In [1]: import numpy as np

In [2]: import numpy.linalg as la

In [3]: np.set_printoptions(suppress=True, linewidth=140)

In [4]: arr = np.load("block5.npy")

In [5]: arr
Out[5]: 
array([[3, 3, 3, 0, 0, 0],
       [0, 6, 0, 0, 0, 0],
       [3, 6, 3, 0, 0, 0],
       [1, 1, 1, 1, 1, 1],
       [0, 2, 0, 0, 2, 0],
       [1, 2, 1, 1, 2, 1]])

In [6]: f = np.array([0, 8, -5])

In [7]: np.cross(arr[4, :3], arr[0, :3])
Out[7]: array([ 6,  0, -6])

In [8]: out = np.array([[0, 0], [4, 2], [0, 3], [3, 3], [4, 1], [2, 4]])

In [9]: np.einsum("ij,ij->i", arr, arr)
Out[9]: array([27, 36, 54,  6,  8, 12])

In [10]: np.einsum("ik,kj->ij", arr, out)
Out[10]: 
array([[12, 15],
       [24, 12],
       [24, 21],
       [13, 13],
       [16,  6],
       [21, 16]])

In [11]: la.matrix_rank(np.vstack([arr, out.T]))
Out[11]: np.int64(6)

In [12]: la.matrix_rank(arr @ out)
Out[12]: np.int64(2)

In [13]: out.T @ arr.T
Out[13]: 
array([[12, 24, 24, 13, 16, 21],
       [15, 12, 21, 13,  6, 16]])

In [14]: rank = la.matrix_rank(arr)

In [15]: rank
Out[15]: np.int64(4)

In [16]: null = la.svd(arr)[2][rank:].T

In [17]: [int(la.matrix_rank(arr[:, :j + 1])) for j in range(6)]
Out[17]: [1, 2, 2, 3, 4, 4]

In [18]: null.shape
Out[18]: (6, 2)

In [19]: la.matrix_rank(arr.T @ arr), la.matrix_rank(arr @ arr.T)
Out[19]: (np.int64(4), np.int64(4))

In [20]: [int(la.matrix_rank(arr[:i])) for i in range(1, len(arr) + 1)]
Out[20]: [1, 2, 2, 3, 4, 4]

In [21]: np.allclose(arr @ null, 0)
Out[21]: True

In [22]: np.round(null @ null.T, 2) + 0
Out[22]: 
array([[ 0.5,  0. , -0.5,  0. ,  0. ,  0. ],
       [ 0. ,  0. ,  0. ,  0. ,  0. ,  0. ],
       [-0.5,  0. ,  0.5,  0. ,  0. ,  0. ],
       [ 0. ,  0. ,  0. ,  0.5,  0. , -0.5],
       [ 0. ,  0. ,  0. ,  0. ,  0. ,  0. ],
       [ 0. ,  0. ,  0. , -0.5,  0. ,  0.5]])

In [23]: [int(la.matrix_rank(np.delete(arr, i, axis=0))) for i in range(6)]
Out[23]: [4, 4, 4, 4, 4, 4]

In [24]: np.round(arr @ null, 2) + 0
Out[24]: 
array([[0., 0.],
       [0., 0.],
       [0., 0.],
       [0., 0.],
       [0., 0.],
       [0., 0.]])

In [25]: K = np.load("test9.npy")

In [26]: K.round(2)
Out[26]: 
array([[-15.34, -10.64,   7.16],
       [-19.11,  -1.02,   5.8 ],
       [  0.74,  19.32,  -5.13],
       [ 10.54,  15.49,  -7.  ],
       [-12.36, -14.  ,   7.15],
       [-17.72,  -6.35,   6.75],
       [ 19.25,  -1.74,  -5.14],
       [ 10.68,  15.39,  -7.01],
       [-18.98,  -1.95,   6.  ],
       [ -0.17,  19.39,  -4.89],
       [ -5.2 , -18.3 ,   6.17],
       [ 19.02,  -4.36,  -4.4 ],
       [  4.75, -19.11,   3.49],
       [-18.77,  -3.02,   6.21],
       [ 14.54,  11.7 ,  -7.19],
       [ 19.11,   1.01,  -5.8 ],
       [-13.51, -12.88,   7.19],
       [  8.05, -18.17,   2.29],
       [-18.9 ,  -2.42,   6.09],
       [-17.64,  -6.55,   6.78],
       [  6.21, -18.78,   2.98],
       [ -9.56,  17.49,  -1.68],
       [ -3.26,  19.33,  -3.97]])

In [27]: # rows and columns are dependent

In [28]: left, sig, vt = la.svd(K)

In [29]: sig.round(2) + 0
Out[29]: array([76.29, 58.14,  0.  ])

In [30]: np.argmax(sig[:-1] / (sig[1:] + 1e-6)) + 1
Out[30]: np.int64(2)

In [31]: out = left[:, :2] @ np.diag(sig[:2]) @ vt[:2]

In [32]: np.round(la.norm(K - out) / la.norm(K), 2)
Out[32]: np.float64(0.0)

In [33]: la.matrix_rank(K, rtol=0.05)
Out[33]: np.int64(2)

In [34]: round(np.abs(K - out).max(), 2)
Out[34]: np.float64(0.0)

In [35]: idx = K[:, 0] > np.median(K[:, 0])

In [36]: f = K[idx].mean(axis=0) - K[~idx].mean(axis=0)

In [37]: f.round(2)
Out[37]: array([24.44,  5.19, -8.41])

In [38]: left, sig, vt = la.svd(K)

In [39]: evecs = vt[:(sig > 1e-8).sum()]

In [40]: rng = np.random.default_rng(8337)

In [41]: x = K[10] + 5 * K[22] + rng.integers(2) * np.eye(3)[0]

In [42]: x.round(2)
Out[42]: array([-20.49,  78.34, -13.7 ])

In [43]: np.round(evecs.T @ evecs, 2)
Out[43]: 
array([[ 0.93, -0.06, -0.25],
       [-0.06,  0.94, -0.22],
       [-0.25, -0.22,  0.13]])

In [44]: np.allclose(evecs.T @ evecs @ x, x)
Out[44]: False

In [45]: cen = K - K.mean(axis=0)

In [46]: evecs = la.svd(cen)[2][:2]

In [47]: out = cen - cen @ evecs.T @ evecs

In [48]: np.round(out.std(axis=0), 2) + 0
Out[48]: array([0., 0., 0.])

In [49]: np.round(np.cov(cen @ evecs.T, rowvar=False), 2) + 0
Out[49]: 
array([[257.1 ,   0.  ],
       [  0.  , 152.77]])

In [50]: round(float(la.norm(out) / la.norm(cen)), 2)
Out[50]: 0.0

In [51]: np.round((cen @ evecs.T).std(axis=0), 2)
Out[51]: array([15.68, 12.09])

In [52]: J = np.array([[-3, -2, -3, -2], [1, -1, 1, -1], [-3, -2, -3, -2], [1, -1, 1, -1]])

In [53]: rank = la.matrix_rank(J)

In [54]: rank
Out[54]: np.int64(2)

In [55]: null = la.svd(J)[2][rank:].T

In [56]: np.round(null @ null.T, 2) + 0
Out[56]: 
array([[ 0.5,  0. , -0.5,  0. ],
       [ 0. ,  0.5,  0. , -0.5],
       [-0.5,  0. ,  0.5,  0. ],
       [ 0. , -0.5,  0. ,  0.5]])

In [57]: np.round(J @ null, 2) + 0
Out[57]: 
array([[0., 0.],
       [0., 0.],
       [0., 0.],
       [0., 0.]])

In [58]: np.allclose(J @ null, 0)
Out[58]: True

In [59]: la.matrix_rank(J.T @ J), la.matrix_rank(J @ J.T)
Out[59]: (np.int64(2), np.int64(2))

In [60]: np.argsort(-la.norm(K, axis=0).round(6), kind="stable")[:3]
Out[60]: array([0, 1, 2])

In [61]: la.cond(K) > 100
Out[61]: np.True_

In [62]: X = np.load("mat.npy")

In [63]: X
Out[63]: 
array([[0, 0, 0, 1],
       [1, 0, 0, 0],
       [0, 0, 1, 0],
       [0, 1, 0, 0]])

In [64]: # 2 blocks once reordered

In [65]: cent = K[[9, 12]].astype(float)

In [66]: for _ in range(3):
    ...:     idx = la.norm(K[:, None] - cent, axis=-1).argmin(axis=1)
    ...:     cent = np.array([K[idx == j].mean(axis=0) for j in range(2)])
    ...: 

In [67]: idx
Out[67]: array([1, 1, 0, 0, 1, 1, 0, 0, 1, 0, 1, 0, 1, 1, 0, 0, 1, 1, 1, 1, 1, 0, 0])

In [68]: np.bincount(idx)
Out[68]: array([10, 13])

In [69]: cent.round(2)
Out[69]: 
array([[  8.09,  11.3 ,  -5.22],
       [-10.66, -10.25,   5.7 ]])

In [70]: np.abs(cent[1] - cent[0]).argmax()
Out[70]: np.int64(1)

In [71]: (X != 0).astype(int)
Out[71]: 
array([[0, 0, 0, 1],
       [1, 0, 0, 0],
       [0, 0, 1, 0],
       [0, 1, 0, 0]])

In [72]: np.round(np.sort(la.eigvals(X).real), 2)
Out[72]: array([-0.5, -0.5,  1. ,  1. ])

In [73]: round(float(la.det(X)), 2)
Out[73]: 1.0
